% ipython --no-banner

In [1]: import numpy as np

In [2]: np.set_printoptions(precision=2, suppress=True, linewidth=160)

In [3]: rd = lambda a: np.round(a, 2) + 0

In [4]: mat = np.load("m.npy")

In [5]: print(mat)
[[ 1 -1 -1  1  1 -1 -1  1]
 [ 1  1 -1 -1  1  1 -1 -1]
 [ 1  1  1  1 -1 -1 -1 -1]
 [ 1  1  1  1  1  1  1  1]
 [ 1  1 -1 -1 -1 -1  1  1]]

In [6]: U, s, vt = np.linalg.svd(mat, full_matrices=False)

In [7]: rd(s / s[0])
Out[7]: array([1., 1., 1., 1., 1.])

In [8]: U.shape, s.shape, vt.shape
Out[8]: ((5, 5), (5,), (5, 8))

In [9]: w1 = np.array([[1, 1], [0, 0], [2, 1], [0, 0], [1, 0], [2, 0], [2, 2], [1, 2]])

In [10]: beta = np.array([-3, 1])

In [11]: act = np.maximum(mat @ w1 + beta, 0)

In [12]: (act > 0).astype(int)
Out[12]: 
array([[0, 1],
       [0, 0],
       [0, 0],
       [1, 1],
       [0, 1]])

In [13]: np.linalg.matrix_rank(act)
Out[13]: np.int64(2)

In [14]: W2 = np.array([[5, 7, 9], [9, 2, -5]])

In [15]: act @ W2
Out[15]: 
array([[  9,   2,  -5],
       [  0,   0,   0],
       [  0,   0,   0],
       [ 93,  56,  19],
       [ 45,  10, -25]])

In [16]: (act @ W2).round(6).argmax(axis=1)
Out[16]: array([0, 0, 0, 0, 0])

In [17]: out = np.array([[0, 2], [1, 0], [1, 0], [1, 0], [0, 1], [0, 0], [2, 0], [0, 2]])

In [18]: np.einsum("ij,ij->i", mat, mat)
Out[18]: array([8, 8, 8, 8, 8])

In [19]: out.T @ mat.T
Out[19]: 
array([[-3, -3,  1,  5,  1],
       [ 5,  1, -1,  5,  3]])

In [20]: np.einsum("ik,kj->ij", mat, out)
Out[20]: 
array([[-3,  5],
       [-3,  1],
       [ 1, -1],
       [ 5,  5],
       [ 1,  3]])

In [21]: np.einsum("ij->j", mat)
Out[21]: array([ 5,  3, -1,  1,  1, -1, -1,  1])

In [22]: def softmax(z):
    ...:     e = np.exp(z - z.max(axis=-1, keepdims=True))
    ...:     return e / e.sum(axis=-1, keepdims=True)
    ...: 

In [23]: rd(softmax(mat).sum(axis=1))
Out[23]: array([1., 1., 1., 1., 1.])

In [24]: rd(softmax(10 * mat[0]))
Out[24]: array([0.25, 0.  , 0.  , 0.25, 0.25, 0.  , 0.  , 0.25])

In [25]: rd(softmax(mat[0]))
Out[25]: array([0.22, 0.03, 0.03, 0.22, 0.22, 0.03, 0.03, 0.22])

In [26]: scores = mat @ mat.T / np.sqrt(8)

In [27]: softmax(scores).round(6).argmax(axis=1)
Out[27]: array([0, 1, 2, 3, 4])

In [28]: rd(softmax(scores))
Out[28]: 
array([[0.81, 0.05, 0.05, 0.05, 0.05],
       [0.05, 0.81, 0.05, 0.05, 0.05],
       [0.05, 0.05, 0.81, 0.05, 0.05],
       [0.05, 0.05, 0.05, 0.81, 0.05],
       [0.05, 0.05, 0.05, 0.05, 0.81]])

In [29]: feats = np.load("case4.npy")

In [30]: feats
Out[30]: 
array([[2, 0, 1, 2],
       [2, 2, 0, 1],
       [1, 2, 2, 0],
       [0, 1, 2, 2]])

In [31]: feats @ feats
Out[31]: 
array([[5, 4, 8, 8],
       [8, 5, 4, 8],
       [8, 8, 5, 4],
       [4, 8, 8, 5]])

In [32]: print(np.trace(feats))
8

In [33]: assert feats == feats.T
Traceback (most recent call last):
  Cell In[33], line 1
    assert feats == feats.T
ValueError: The truth value of an array with more than one element is ambiguous. Use a.any() or a.all()


In [34]: rng = np.random.default_rng(510)

In [35]: labels = rng.permutation(4)

In [36]: labels
Out[36]: array([1, 2, 3, 0])

In [37]: out = feats[labels][:, labels]

In [38]: np.diag(out)
Out[38]: array([2, 2, 2, 2])

In [39]: J = np.load("run2.npy")

In [40]: J
Out[40]: 
array([[ 0,  4,  0,  0, -3,  0,  0,  0,  9,  0,  0, -2,  0],
       [ 0, -1,  0,  0,  2,  1,  0,  0,  0,  0,  8,  0,  0],
       [ 0, -5,  0,  0,  0,  0,  0,  0, -2,  0,  0,  0,  0],
       [-9,  0,  0,  0,  0,  0,  4, -3,  0,  6,  8,  0,  0]])

In [41]: # columns 2 and 3 are equal

In [42]: out = J + rng.integers(-2, 3, (4, 3)) @ rng.integers(-2, 3, (3, 13))

In [43]: out
Out[43]: 
array([[  2,   0,   0,  -1,  -2,  -3,   1,   2,  13,   1,  -1,  -3,   1],
       [ -6,   1,  -2,   2,  -2,   1,   6,  -4,  -8,  -4,   8,  -6,   2],
       [ -1, -13,   4,  -5,   3,  -6,   4,  -2,   0,   0,  -7,  -4,   0],
       [-16,   4,   4,  -2,   0,   3,   5, -11, -10,   3,   4,  -1,  -3]])

In [44]: np.linalg.matrix_rank(out - J, tol=1e-8)
Out[44]: np.int64(3)

In [45]: out - J
Out[45]: 
array([[  2,  -4,   0,  -1,   1,  -3,   1,   2,   4,   1,  -1,  -1,   1],
       [ -6,   2,  -2,   2,  -4,   0,   6,  -4,  -8,  -4,   0,  -6,   2],
       [ -1,  -8,   4,  -5,   3,  -6,   4,  -2,   2,   0,  -7,  -4,   0],
       [ -7,   4,   4,  -2,   0,   3,   1,  -8, -10,  -3,  -4,  -1,  -3]])

In [46]: np.abs(out - J).sum(axis=1)
Out[46]: array([22, 46, 46, 50])
